% ipython --no-banner

In [1]: import numpy as np

In [2]: from numpy import linalg as LA

In [3]: np.set_printoptions(suppress=True, linewidth=160)

In [4]: m1 = np.load("out1.npy")

In [5]: m1
Out[5]: 
array([[0, 0, 4, 4, 5],
       [0, 0, 4, 1, 3],
       [0, 0, 0, 2, 1],
       [0, 0, 0, 0, 4],
       [0, 0, 0, 0, 0]])

In [6]: left, sig, VT = LA.svd(m1)

In [7]: vecs = VT[:(sig > 1e-8).sum()]

In [8]: rng = np.random.default_rng(829889)

In [9]: vec = m1[2] + -2 * m1[0] + rng.integers(2) * np.eye(5)[1]

In [10]: vec
Out[10]: array([ 0.,  1., -8., -6., -9.])

In [11]: np.allclose(vecs.T @ vecs @ vec, vec)
Out[11]: False

In [12]: round(float(LA.norm(vec - vecs.T @ vecs @ vec)), 2)
Out[12]: 1.0

In [13]: LA.matrix_rank(np.vstack([m1, vec]))
Out[13]: np.int64(4)

In [14]: LA.matrix_rank(m1, rtol=0.1)
Out[14]: np.int64(3)

In [15]: np.argsort(-LA.norm(m1, axis=0).round(6), kind="stable")[:3]
Out[15]: array([4, 2, 3])

In [16]: M2 = np.array([[2, 1, 1, 1, 0, 0]])

In [17]: feats = M2.T @ M2

In [18]: feats
Out[18]: 
array([[4, 2, 2, 2, 0, 0],
       [2, 1, 1, 1, 0, 0],
       [2, 1, 1, 1, 0, 0],
       [2, 1, 1, 1, 0, 0],
       [0, 0, 0, 0, 0, 0],
       [0, 0, 0, 0, 0, 0]])

In [19]: w, vecs = LA.eigh(feats)

In [20]: np.round(LA.eigvalsh(feats @ feats), 2) + 0
Out[20]: array([ 0.,  0.,  0.,  0.,  0., 49.])

In [21]: np.round(np.abs(vecs[:, -1]), 2)
Out[21]: array([0.76, 0.38, 0.38, 0.38, 0.  , 0.  ])

In [22]: np.unique(w.round(6) + 0, return_counts=True)[1]
Out[22]: array([5, 1])

In [23]: left, sig, VT = LA.svd(feats)

In [24]: sig.round(2) + 0
Out[24]: array([7., 0., 0., 0., 0., 0.])

In [25]: np.argmax(sig[:-1] / (sig[1:] + 1e-6)) + 1
Out[25]: np.int64(1)

In [26]: M2 = left[:, :1] @ np.diag(sig[:1]) @ VT[:1]

In [27]: LA.matrix_rank(feats, rtol=0.05)
Out[27]: np.int64(1)

In [28]: round(np.abs(feats - M2).max(), 2)
Out[28]: np.float64(0.0)

In [29]: LA.matrix_rank(M2)
Out[29]: np.int64(1)

In [30]: w1 = np.array([[1, -1, 3, 1, -2],
    ...:     [-2, -2, 2, 1, -1],
    ...:     [-1, 0, 0, 3, -2],
    ...:     [-3, 3, -3, -1, 3],
    ...:     [1, -1, -3, -2, 1]])

In [31]: c = np.array([-5, -2, -8, -8, 6])

In [32]: hid = np.maximum(m1 @ w1 + c, 0)

In [33]: hid
Out[33]: 
array([[ 0,  5,  0,  0, 15],
       [ 0,  0,  0,  0,  4],
       [ 0,  3,  0,  0, 13],
       [ 0,  0,  0,  0, 10],
       [ 0,  0,  0,  0,  6]])

In [34]: (hid > 0).astype(int)
Out[34]: 
array([[0, 1, 0, 0, 1],
       [0, 0, 0, 0, 1],
       [0, 1, 0, 0, 1],
       [0, 0, 0, 0, 1],
       [0, 0, 0, 0, 1]])

In [35]: LA.matrix_rank(hid)
Out[35]: np.int64(2)

In [36]: C = np.array([[0, 4, 0], [5, 5, -3], [-1, 0, 5], [1, 3, -5], [-1, 5, 2]])

In [37]: w1 @ C
Out[37]: 
array([[ -5,  -8,   9],
       [-10, -20,   9],
       [  5,  -5, -19],
       [ 14,  15, -13],
       [ -5,  -2,   0]])

In [38]: hid @ C
Out[38]: 
array([[ 10, 100,  15],
       [ -4,  20,   8],
       [  2,  80,  17],
       [-10,  50,  20],
       [ -6,  30,  12]])

In [39]: J = np.loadtxt("sample16.csv", delimiter=",")

In [40]: J.round(2)
Out[40]: 
array([[ 2.51, -1.62,  1.19,  1.28, -0.62],
       [-1.62,  1.43,  0.13, -1.34, -0.26],
       [ 1.19,  0.13,  3.13, -1.31, -1.62],
       [ 1.28, -1.34, -1.31,  2.45,  0.18],
       [-0.62, -0.26, -1.62,  0.18,  1.48]])

In [41]: round(LA.det(J), 2)
Out[41]: np.float64(0.0)

In [42]: round(np.abs(LA.eigvals(J)).max(), 2)
Out[42]: np.float64(5.0)

In [43]: w, vecs = LA.eigh(J)

In [44]: np.round(LA.svd(J, compute_uv=False), 2) + 0
Out[44]: array([5., 5., 1., 0., 0.])

In [45]: np.round(vecs.T @ vecs, 2) + 0
Out[45]: 
array([[1., 0., 0., 0., 0.],
       [0., 1., 0., 0., 0.],
       [0., 0., 1., 0., 0.],
       [0., 0., 0., 1., 0.],
       [0., 0., 0., 0., 1.]])

In [46]: round(w.sum(), 2), round(float(np.trace(J)), 2)
Out[46]: (np.float64(11.0), 11.0)

In [47]: np.round(LA.eigvalsh(J + 2 * np.eye(5)), 2)
Out[47]: array([2., 2., 3., 7., 7.])

In [48]: np.unique(w.round(6) + 0, return_counts=True)[1]
Out[48]: array([2, 1, 2])

In [49]: np.round(LA.eigvalsh(J @ J), 2) + 0
Out[49]: array([ 0.,  0.,  1., 25., 25.])

In [50]: (w > 1e-8).sum(), (w < -1e-8).sum()
Out[50]: (np.int64(3), np.int64(0))
